In [1]: import numpy as np

In [2]: import numpy.linalg as la

In [3]: np.set_printoptions(suppress=True, linewidth=160)

In [4]: J = np.load("x.npy")

In [5]: J
Out[5]: 
array([[ 0,  0,  0,  0,  0,  0],
       [ 0,  0,  0,  0,  0,  0],
       [-2, -2,  2,  1,  0,  1],
       [-2, -1,  6,  2,  1, -2],
       [ 0,  4,  5, -4,  1,  0],
       [-5,  1,  6,  0,  2, -3],
       [ 0,  0,  0,  0,  0,  0],
       [ 3,  1,  2, -1, -1,  2],
       [ 0, -3,  2, -5,  3,  3],
       [-2, -2,  3,  3,  0, -1],
       [ 0,  0, -1, -2,  0,  2],
       [ 0,  1,  8, -7,  4,  1],
       [ 0,  0,  0,  0,  0,  0],
       [ 0,  0,  0,  0,  0,  0],
       [ 3,  1,  1, -3, -1,  4]])

In [6]: cen = J - J.mean(axis=0)

In [7]: vecs = la.svd(cen)[2][:5]

In [8]: B = cen - cen @ vecs.T @ vecs

In [9]: np.round(np.diag(vecs.T @ vecs), 2)
Out[9]: array([1.  , 0.88, 1.  , 0.8 , 0.5 , 0.82])

In [10]: np.round((cen @ vecs.T).std(axis=0), 2)
Out[10]: array([3.25, 3.13, 1.66, 1.18, 0.58])

In [11]: np.round(B.std(axis=0), 2) + 0
Out[11]: array([0., 0., 0., 0., 0., 0.])

In [12]: T = np.stack([J, -2 * J, J[::-1]])

In [13]: la.matrix_rank(T.reshape(3, -1))
Out[13]: np.int64(2)

In [14]: (T @ J.T).shape
Out[14]: (3, 15, 15)

In [15]: np.round(la.norm(T, axis=(1, 2)), 2)
Out[15]: array([21.84, 43.68, 21.84])

In [16]: def softmax(z):
    ...:     e = np.exp(z - z.max(axis=-1, keepdims=True))
    ...:     return e / e.sum(axis=-1, keepdims=True)
    ...: 

In [17]: np.round(softmax(J[11] + -3), 2) + 0
Out[17]: array([0.  , 0.  , 0.98, 0.  , 0.02, 0.  ])

In [18]: np.round(softmax(J).sum(axis=1), 2)
Out[18]: array([1., 1., 1., 1., 1., 1., 1., 1., 1., 1., 1., 1., 1., 1., 1.])

In [19]: np.round(softmax(J[11]), 2) + 0
Out[19]: array([0.  , 0.  , 0.98, 0.  , 0.02, 0.  ])

In [20]: scores = J @ J.T / np.sqrt(6)

In [21]: softmax(scores).round(6).argmax(axis=1)
Out[21]: array([ 0,  0,  3,  5, 11,  5,  0, 14, 11,  3,  8, 11,  0,  0, 14])

In [22]: np.round(softmax(scores)[11] @ J, 2) + 0
Out[22]: array([ 0.,  1.,  8., -7.,  4.,  1.])

In [23]: F = np.load("arr.npy")

In [24]: F
Out[24]: 
array([[ 2,  3,  0,  0],
       [-3,  5,  0,  0],
       [ 0,  0,  2,  3],
       [ 0,  0, -3,  5]])

In [25]: rng = np.random.default_rng(2615)

In [26]: B = F + rng.integers(-2, 3, (4, 2)) @ rng.integers(-2, 3, (2, 4))

In [27]: B
Out[27]: 
array([[ 1,  5,  0,  2],
       [ 1,  0,  0, -2],
       [-3,  3,  2,  3],
       [-2,  1, -3,  3]])

In [28]: np.abs(B - F).sum(axis=1)
Out[28]: array([ 5, 11,  6,  5])

In [29]: la.matrix_rank(B - F, tol=1e-8)
Out[29]: np.int64(2)

In [30]: B - F
Out[30]: 
array([[-1,  2,  0,  2],
       [ 4, -5,  0, -2],
       [-3,  3,  0,  0],
       [-2,  1,  0, -2]])

In [31]: q, R = la.qr(F)

In [32]: np.round(q @ R, 2)
Out[32]: 
array([[ 2.,  3.,  0.,  0.],
       [-3.,  5.,  0.,  0.],
       [ 0.,  0.,  2.,  3.],
       [ 0.,  0., -3.,  5.]])

In [33]: np.round(abs(R[0, 0]), 2), round(float(la.norm(F[:, 0])), 2)
Out[33]: (np.float64(3.61), 3.61)

In [34]: q.round(2)
Out[34]: 
array([[-0.55,  0.83,  0.  ,  0.  ],
       [ 0.83,  0.55,  0.  ,  0.  ],
       [-0.  , -0.  , -0.55,  0.83],
       [-0.  , -0.  ,  0.83,  0.55]])

In [35]: np.round(q.T @ q, 2) + 0
Out[35]: 
array([[1., 0., 0., 0.],
       [0., 1., 0., 0.],
       [0., 0., 1., 0.],
       [0., 0., 0., 1.]])

In [36]: q.shape, R.shape
Out[36]: ((4, 4), (4, 4))

In [37]: np.allclose(R.T @ R, F.T @ F)
Out[37]: True

In [38]: mat = np.load("dump.npy")

In [39]: mat
Out[39]: 
array([[ -5.11,  10.  ,  12.04,  19.79],
       [  3.16,  25.8 ,  -1.65,  22.41],
       [ 23.89,   7.75, -10.77,  -3.04],
       [-11.3 , -11.47,  -0.35,  -6.94],
       [ -8.99, -10.04,  14.55, -24.49],
       [ 13.3 ,   2.38,  37.04,  -9.34],
       [ 18.57,  24.4 ,   8.26,   9.4 ],
       [  7.72, -13.96,  -3.06, -21.22],
       [ 12.45, -19.86,   6.54,  13.59],
       [ -1.55,  29.14,  -1.53,   0.3 ],
       [ -7.82,   5.38,   0.63, -19.71],
       [-13.66,   1.77, -19.53, -17.16],
       [ 25.9 ,  17.97,  -2.98,  11.89],
       [-14.6 , -19.52,  -5.62,   0.69],
       [  0.04,  -9.81,   1.51, -11.84],
       [-13.93,   0.53, -21.15, -21.06],
       [ -8.68,  24.28, -22.96,  16.69],
       [ 39.39, -22.  , -31.48,  -7.14],
       [ 35.96,  12.16,  17.13,   1.32],
       [  7.01,  13.33, -18.03, -22.88],
       [ -8.47,  -3.04,  17.45,  -0.7 ]])

In [40]: cen = mat - mat.mean(axis=0)

In [41]: left, sigma, Vh = la.svd(cen, full_matrices=False)

In [42]: np.abs(left[:, 0]).argmax()
Out[42]: np.int64(6)

In [43]: la.matrix_rank(cen)
Out[43]: np.int64(4)

In [44]: np.round(sigma ** 2 / (sigma ** 2).sum(), 2)
Out[44]: array([0.37, 0.25, 0.25, 0.13])

In [45]: np.round(np.abs(Vh[-1]), 2)
Out[45]: array([0.18, 0.57, 0.15, 0.78])

In [46]: np.abs(Vh[0]).argmax()
Out[46]: np.int64(1)

In [47]: (np.sign(left[:, 0]) == np.sign(left[0, 0])).astype(int)
Out[47]: array([1, 1, 1, 0, 0, 1, 1, 0, 1, 1, 0, 0, 1, 0, 0, 0, 1, 0, 1, 0, 0])

In [48]: np.round(Vh[0] * np.sign(Vh[0, np.abs(Vh[0]).argmax()]), 2)
Out[48]: array([0.46, 0.6 , 0.26, 0.6 ])

In [49]: np.searchsorted(np.cumsum(sigma ** 2) / (sigma ** 2).sum(), 0.9) + 1
Out[49]: np.int64(4)

In [50]: d = la.norm(mat[:, None] - mat[None], axis=-1)

In [51]: d.mean(axis=1).argmax()
Out[51]: np.int64(17)

In [52]: la.matrix_rank(d ** 2)
Out[52]: np.int64(6)

In [53]: d[:5, :5].round(2)
Out[53]: 
array([[ 0.  , 22.63, 43.45, 36.98, 48.82],
       [22.63,  0.  , 38.55, 49.61, 62.4 ],
       [43.45, 38.55,  0.  , 41.61, 49.99],
       [36.98, 49.61, 41.61,  0.  , 23.18],
       [48.82, 62.4 , 49.99, 23.18,  0.  ]])

In [54]: d.shape
Out[54]: (21, 21)

In [55]: np.flatnonzero(d[7] < d.mean() / 2)
Out[55]: array([ 7, 14])

In [56]: d[7].round(6).argsort(kind="stable")[:4]
Out[56]: array([ 7, 14,  3,  4])

In [57]: (d + 1e9 * np.eye(21)).round(6).argmin(axis=1)
Out[57]: array([ 1,  6, 12, 14, 14, 20, 12, 14, 14,  1, 14, 15,  6,  3,  3, 11,  1,  2,  6, 11,  3])

In [58]: q, R = la.qr(mat)

In [59]: np.allclose(R.T @ R, mat.T @ mat)
Out[59]: True

In [60]: R.round(2)
Out[60]: 
array([[ 76.95,   8.78,   1.53,   9.06],
       [  0.  , -72.53,  -0.63, -23.23],
       [  0.  ,   0.  ,  72.67,   9.8 ],
       [  0.  ,   0.  ,   0.  ,  62.51]])

In [61]: np.round(q @ R, 2)
Out[61]: 
array([[ -5.11,  10.  ,  12.04,  19.79],
       [  3.16,  25.8 ,  -1.65,  22.41],
       [ 23.89,   7.75, -10.77,  -3.04],
       [-11.3 , -11.47,  -0.35,  -6.94],
       [ -8.99, -10.04,  14.55, -24.49],
       [ 13.3 ,   2.38,  37.04,  -9.34],
       [ 18.57,  24.4 ,   8.26,   9.4 ],
       [  7.72, -13.96,  -3.06, -21.22],
       [ 12.45, -19.86,   6.54,  13.59],
       [ -1.55,  29.14,  -1.53,   0.3 ],
       [ -7.82,   5.38,   0.63, -19.71],
       [-13.66,   1.77, -19.53, -17.16],
       [ 25.9 ,  17.97,  -2.98,  11.89],
       [-14.6 , -19.52,  -5.62,   0.69],
       [  0.04,  -9.81,   1.51, -11.84],
       [-13.93,   0.53, -21.15, -21.06],
       [ -8.68,  24.28, -22.96,  16.69],
       [ 39.39, -22.  , -31.48,  -7.14],
       [ 35.96,  12.16,  17.13,   1.32],
       [  7.01,  13.33, -18.03, -22.88],
       [ -8.47,  -3.04,  17.45,  -0.7 ]])

In [62]: np.round(np.abs(np.diag(R)), 2)
Out[62]: array([76.95, 72.53, 72.67, 62.51])

In [63]: round(abs(R[0, 0]), 2), round(la.norm(mat[:, 0]), 2)
Out[63]: (np.float64(76.95), np.float64(76.95))

In [64]: np.round(q.T @ q, 2) + 0
Out[64]: 
array([[1., 0., 0., 0.],
       [0., 1., 0., 0.],
       [0., 0., 1., 0.],
       [0., 0., 0., 1.]])

In [65]: q.shape, R.shape
Out[65]: ((21, 4), (4, 4))

In [66]: cen = mat - mat.mean(axis=0)

In [67]: vecs = la.svd(cen)[2][:3]

In [68]: B = cen - cen @ vecs.T @ vecs

In [69]: np.round(np.diag(vecs.T @ vecs), 2)
Out[69]: array([0.97, 0.67, 0.98, 0.38])

In [70]: np.round(B.std(axis=0), 2)
Out[70]: array([2.03, 6.37, 1.67, 8.7 ])

In [71]: K = np.load("layer6.npy")

In [72]: K
Out[72]: 
array([[ 0,  0,  4,  0,  8],
       [ 0,  0,  2,  0,  8],
       [ 6,  1,  0,  2,  1],
       [15, 12,  0, 13,  2],
       [ 9, 10, 14, 11, 16],
       [10,  2,  8,  3,  7],
       [ 0,  0,  0,  0,  0],
       [ 4,  5,  2,  6,  7],
       [10,  6, 16,  7, 15],
       [11,  2,  0,  3,  0],
       [13,  4,  2,  5,  2]])

In [73]: d = la.norm(K[:, None] - K[None], axis=-1)

In [74]: d.shape
Out[74]: (11, 11)

In [75]: la.matrix_rank(d ** 2)
Out[75]: np.int64(7)

In [76]: np.round(la.norm(K - K.mean(axis=0), axis=1), 2)
Out[76]: array([ 9.47,  9.75,  7.72, 15.36, 16.62,  5.33, 11.86,  4.43, 15.35,  8.72,  7.53])

In [77]: np.round(la.norm(K, axis=1), 2)
Out[77]: array([ 8.94,  8.25,  6.48, 23.28, 27.46, 15.03,  0.  , 11.4 , 25.81, 11.58, 14.76])

In [78]: X = rng.normal(size=(19, 5)) + 3 * np.array([5, 0, 5, 3, 5])

In [79]: X.round(2)
Out[79]: 
array([[14.  , -1.31, 18.14,  7.32, 15.54],
       [13.29, -0.87, 15.13,  9.99, 14.48],
       [14.63, -1.34, 15.28, 10.01, 14.91],
       [16.04, -0.69, 14.14, 10.59, 15.28],
       [14.96, -0.15, 12.17,  9.71, 15.89],
       [16.41, -0.39, 13.9 ,  8.5 , 16.  ],
       [14.97, -1.29, 14.88,  9.57, 14.17],
       [16.3 ,  1.03, 15.4 ,  9.8 , 15.42],
       [14.03,  2.19, 13.39,  9.77, 16.49],
       [15.47,  0.67, 15.39,  8.1 , 14.89],
       [16.38,  0.36, 16.75,  8.78, 14.62],
       [14.66,  1.48, 15.02,  9.17, 13.66],
       [14.21,  0.46, 14.69,  9.71, 12.93],
       [13.9 ,  0.13, 14.1 ,  8.28, 14.11],
       [16.27, -2.09, 13.68,  9.38, 16.53],
       [15.18,  0.88, 14.5 ,  9.76, 16.06],
       [16.92, -0.92, 16.19,  8.68, 15.4 ],
       [14.83,  0.52, 15.62,  9.8 , 14.75],
       [15.11,  1.49, 15.58,  7.87, 16.84]])

In [80]: left, sigma, Vh = la.svd(X)

In [81]: sigma.round(2)
Out[81]: array([120.78,   5.98,   4.91,   4.09,   3.34])

In [82]: B = left[:, :1] @ np.diag(sigma[:1]) @ Vh[:1]

In [83]: round(la.norm(X - B) / la.norm(X), 2)
Out[83]: np.float64(0.08)

In [84]: round(la.norm(X - B, 2), 2), round(sigma[1], 2)
Out[84]: (np.float64(5.98), np.float64(5.98))

In [85]: la.matrix_rank(X, rtol=0.05)
Out[85]: np.int64(1)

In [86]: cen = X - X.mean(axis=0)

In [87]: vecs = la.svd(cen)[2][:1]

In [88]: B = cen - cen @ vecs.T @ vecs

In [89]: np.round((cen @ vecs.T).std(axis=0), 2)
Out[89]: array([1.39])

In [90]: round(la.norm(B) / la.norm(cen), 2)
Out[90]: np.float64(0.81)

In [91]: np.round(B.std(axis=0), 2)
Out[91]: array([1.  , 1.09, 0.31, 0.67, 0.97])

In [92]: la.norm(B, axis=1).round(6).argmax()
Out[92]: np.int64(14)
